$ python3 -q
>>> import numpy as np
>>> from numpy import linalg as LA
>>> np.set_printoptions(precision=1, suppress=True, linewidth=160, floatmode="fixed")
>>> J = np.load("x.npy")
>>> print(J)
[[1.0 0.5 0.2 0.1 0.1 0.0 0.0 0.0 0.0]
 [0.5 1.0 0.5 0.2 0.1 0.1 0.0 0.0 0.0]
 [0.2 0.5 1.0 0.5 0.2 0.1 0.1 0.0 0.0]
 [0.1 0.2 0.5 1.0 0.5 0.2 0.1 0.1 0.0]
 [0.1 0.1 0.2 0.5 1.0 0.5 0.2 0.1 0.1]
 [0.0 0.1 0.1 0.2 0.5 1.0 0.5 0.2 0.1]
 [0.0 0.0 0.1 0.1 0.2 0.5 1.0 0.5 0.2]
 [0.0 0.0 0.0 0.1 0.1 0.2 0.5 1.0 0.5]
 [0.0 0.0 0.0 0.0 0.1 0.1 0.2 0.5 1.0]]
>>> x0 = np.array([2, 2, 2, -2, -1, 3, 0, 1, 2])
>>> target = J @ x0
>>> b, lr = np.zeros(9), 1 / LA.norm(J, 2) ** 2
>>> for i in range(40):
...     b -= lr * J.T @ (J @ b - target)
...     if i % 10 == 0: print(i, round(LA.norm(J @ b - target), 1))
... 
0 3.7
10 1.1
20 0.7
30 0.5
>>> b
array([ 1.7,  2.5,  1.4, -1.8, -0.7,  2.2,  0.7,  0.7,  2.0])
>>> x0 = np.ones(9)
>>> for _ in range(4):
...     x0 = J @ x0
...     x0 /= LA.norm(x0)
...     print(round(x0 @ J @ x0, 1))
... 
2.5
2.5
2.5
2.5
>>> x0
array([0.2, 0.3, 0.4, 0.4, 0.4, 0.4, 0.4, 0.3, 0.2])
>>> evals, vecs = LA.eigh(J)
>>> print(np.round(vecs.T @ vecs, 1) + 0)
[[1.0 0.0 0.0 0.0 0.0 0.0 0.0 0.0 0.0]
 [0.0 1.0 0.0 0.0 0.0 0.0 0.0 0.0 0.0]
 [0.0 0.0 1.0 0.0 0.0 0.0 0.0 0.0 0.0]
 [0.0 0.0 0.0 1.0 0.0 0.0 0.0 0.0 0.0]
 [0.0 0.0 0.0 0.0 1.0 0.0 0.0 0.0 0.0]
 [0.0 0.0 0.0 0.0 0.0 1.0 0.0 0.0 0.0]
 [0.0 0.0 0.0 0.0 0.0 0.0 1.0 0.0 0.0]
 [0.0 0.0 0.0 0.0 0.0 0.0 0.0 1.0 0.0]
 [0.0 0.0 0.0 0.0 0.0 0.0 0.0 0.0 1.0]]
>>> LA.eigvalsh(J @ J)
array([0.1, 0.1, 0.2, 0.3, 0.6, 0.9, 1.7, 3.6, 6.4])
>>> np.round(vecs @ np.diag(evals) @ vecs.T, 1) + 0
array([[1.0, 0.5, 0.2, 0.1, 0.1, 0.0, 0.0, 0.0, 0.0],
       [0.5, 1.0, 0.5, 0.2, 0.1, 0.1, 0.0, 0.0, 0.0],
       [0.2, 0.5, 1.0, 0.5, 0.2, 0.1, 0.1, 0.0, 0.0],
       [0.1, 0.2, 0.5, 1.0, 0.5, 0.2, 0.1, 0.1, 0.0],
       [0.1, 0.1, 0.2, 0.5, 1.0, 0.5, 0.2, 0.1, 0.1],
       [0.0, 0.1, 0.1, 0.2, 0.5, 1.0, 0.5, 0.2, 0.1],
       [0.0, 0.0, 0.1, 0.1, 0.2, 0.5, 1.0, 0.5, 0.2],
       [0.0, 0.0, 0.0, 0.1, 0.1, 0.2, 0.5, 1.0, 0.5],
       [0.0, 0.0, 0.0, 0.0, 0.1, 0.1, 0.2, 0.5, 1.0]])
>>> evals.sum(), np.trace(J)
(np.float64(9.0), np.float64(9.0))
>>> np.round(vecs.T @ J @ vecs, 1) + 0
array([[0.3, 0.0, 0.0, 0.0, 0.0, 0.0, 0.0, 0.0, 0.0],
       [0.0, 0.3, 0.0, 0.0, 0.0, 0.0, 0.0, 0.0, 0.0],
       [0.0, 0.0, 0.4, 0.0, 0.0, 0.0, 0.0, 0.0, 0.0],
       [0.0, 0.0, 0.0, 0.6, 0.0, 0.0, 0.0, 0.0, 0.0],
       [0.0, 0.0, 0.0, 0.0, 0.8, 0.0, 0.0, 0.0, 0.0],
       [0.0, 0.0, 0.0, 0.0, 0.0, 1.0, 0.0, 0.0, 0.0],
       [0.0, 0.0, 0.0, 0.0, 0.0, 0.0, 1.3, 0.0, 0.0],
       [0.0, 0.0, 0.0, 0.0, 0.0, 0.0, 0.0, 1.9, 0.0],
       [0.0, 0.0, 0.0, 0.0, 0.0, 0.0, 0.0, 0.0, 2.5]])
>>> np.unique(evals.round(6) + 0, return_counts=True)[1]
array([1, 1, 1, 1, 1, 1, 1, 1, 1])
>>> np.abs(vecs[:, -1])
array([0.2, 0.3, 0.4, 0.4, 0.4, 0.4, 0.4, 0.3, 0.2])
